$ ipython --no-banner

In [1]: import numpy as np

In [2]: from numpy import linalg as LA

In [3]: np.set_printoptions(suppress=True, linewidth=140)

In [4]: Y = np.array([[2, 1], [2, 0]])

In [5]: basis = np.array([[1, 2, 5, 3, 2, 2],
   ...:     [1, 4, 2, 2, 3, 5],
   ...:     [4, 5, 3, 0, 1, 2],
   ...:     [1, 5, 0, 4, 3, 4],
   ...:     [3, 1, 1, 0, 3, 2],
   ...:     [3, 3, 2, 0, 5, 2]])

In [6]: feats = np.block([[Y, np.array([[3, 0, -3, -2, 0, 1], [0, -3, -1, 2, 3, 2]])], [np.zeros((6, 2)), basis]])

In [7]: feats
Out[7]: 
array([[ 2.,  1.,  3.,  0., -3., -2.,  0.,  1.],
       [ 2.,  0.,  0., -3., -1.,  2.,  3.,  2.],
       [ 0.,  0.,  1.,  2.,  5.,  3.,  2.,  2.],
       [ 0.,  0.,  1.,  4.,  2.,  2.,  3.,  5.],
       [ 0.,  0.,  4.,  5.,  3.,  0.,  1.,  2.],
       [ 0.,  0.,  1.,  5.,  0.,  4.,  3.,  4.],
       [ 0.,  0.,  3.,  1.,  1.,  0.,  3.,  2.],
       [ 0.,  0.,  3.,  3.,  2.,  0.,  5.,  2.]])

In [8]: rng = np.random.default_rng(628008)

In [9]: labels = rng.permutation(8)

In [10]: labels
Out[10]: array([4, 7, 1, 2, 5, 6, 3, 0])

In [11]: Y = feats[labels][:, labels]

In [12]: Y
Out[12]: 
array([[ 3.,  2.,  0.,  4.,  0.,  1.,  5.,  0.],
       [ 2.,  2.,  0.,  3.,  0.,  5.,  3.,  0.],
       [-1.,  2.,  0.,  0.,  2.,  3., -3.,  2.],
       [ 5.,  2.,  0.,  1.,  3.,  2.,  2.,  0.],
       [ 0.,  4.,  0.,  1.,  4.,  3.,  5.,  0.],
       [ 1.,  2.,  0.,  3.,  0.,  3.,  1.,  0.],
       [ 2.,  5.,  0.,  1.,  2.,  3.,  4.,  0.],
       [-3.,  1.,  1.,  3., -2.,  0.,  0.,  2.]])

In [13]: np.diag(Y)
Out[13]: array([3., 2., 0., 1., 4., 3., 4., 2.])

In [14]: np.round(LA.det(Y), 2), round(LA.det(feats[labels]), 2)
Out[14]: (np.float64(-5500.0), np.float64(5500.0))

In [15]: np.trace(Y)
Out[15]: np.float64(19.0)

In [16]: np.allclose(Y, feats)
Out[16]: False

In [17]: f = np.array([3, 5, -3, 4]) + 0.5

In [18]: A = np.outer(f, f) / (f @ f)

In [19]: A.round(2)
Out[19]: 
array([[ 0.18,  0.28, -0.13,  0.23],
       [ 0.28,  0.44, -0.2 ,  0.36],
       [-0.13, -0.2 ,  0.09, -0.16],
       [ 0.23,  0.36, -0.16,  0.29]])

In [20]: x = np.array([2, 1, 1, 0])

In [21]: np.round(A * x, 2)
Out[21]: 
array([[ 0.36,  0.28, -0.13,  0.  ],
       [ 0.56,  0.44, -0.2 ,  0.  ],
       [-0.25, -0.2 ,  0.09, -0.  ],
       [ 0.46,  0.36, -0.16,  0.  ]])

In [22]: np.round(A @ np.eye(4)[2], 2)
Out[22]: array([-0.13, -0.2 ,  0.09, -0.16])

In [23]: np.round((A * x).sum(axis=1), 2)
Out[23]: array([ 0.51,  0.8 , -0.36,  0.65])

In [24]: np.round(A @ x, 2)
Out[24]: array([ 0.51,  0.8 , -0.36,  0.65])

In [25]: np.round(A @ np.ones(4), 2)
Out[25]: array([ 0.56,  0.88, -0.4 ,  0.72])

In [26]: [round(float(x), 2) for x in LA.svd(A, compute_uv=False)[:3]]
Out[26]: [1.0, 0.0, 0.0]

In [27]: w, evecs = LA.eigh(A)

In [28]: np.round(np.abs(evecs[:, -1]), 2)
Out[28]: array([0.42, 0.66, 0.3 , 0.54])

In [29]: (w > 1e-8).sum(), (w < -1e-8).sum()
Out[29]: (np.int64(1), np.int64(0))

In [30]: w.round(2) + 0
Out[30]: array([0., 0., 0., 1.])

In [31]: np.round(LA.eigvalsh(A @ A), 2) + 0
Out[31]: array([0., 0., 0., 1.])

In [32]: w, evecs = LA.eigh(A)

In [33]: x = np.array([3, 1, -3, -2])

In [34]: (np.sign(evecs[:, -1].round(6)) == np.sign(evecs[0, -1].round(6))).astype(int)
Out[34]: array([1, 1, 0, 1])

In [35]: round(float(np.abs(A).sum(axis=1).max()), 2), round(np.abs(w).max(), 2)
Out[35]: (1.28, np.float64(1.0))
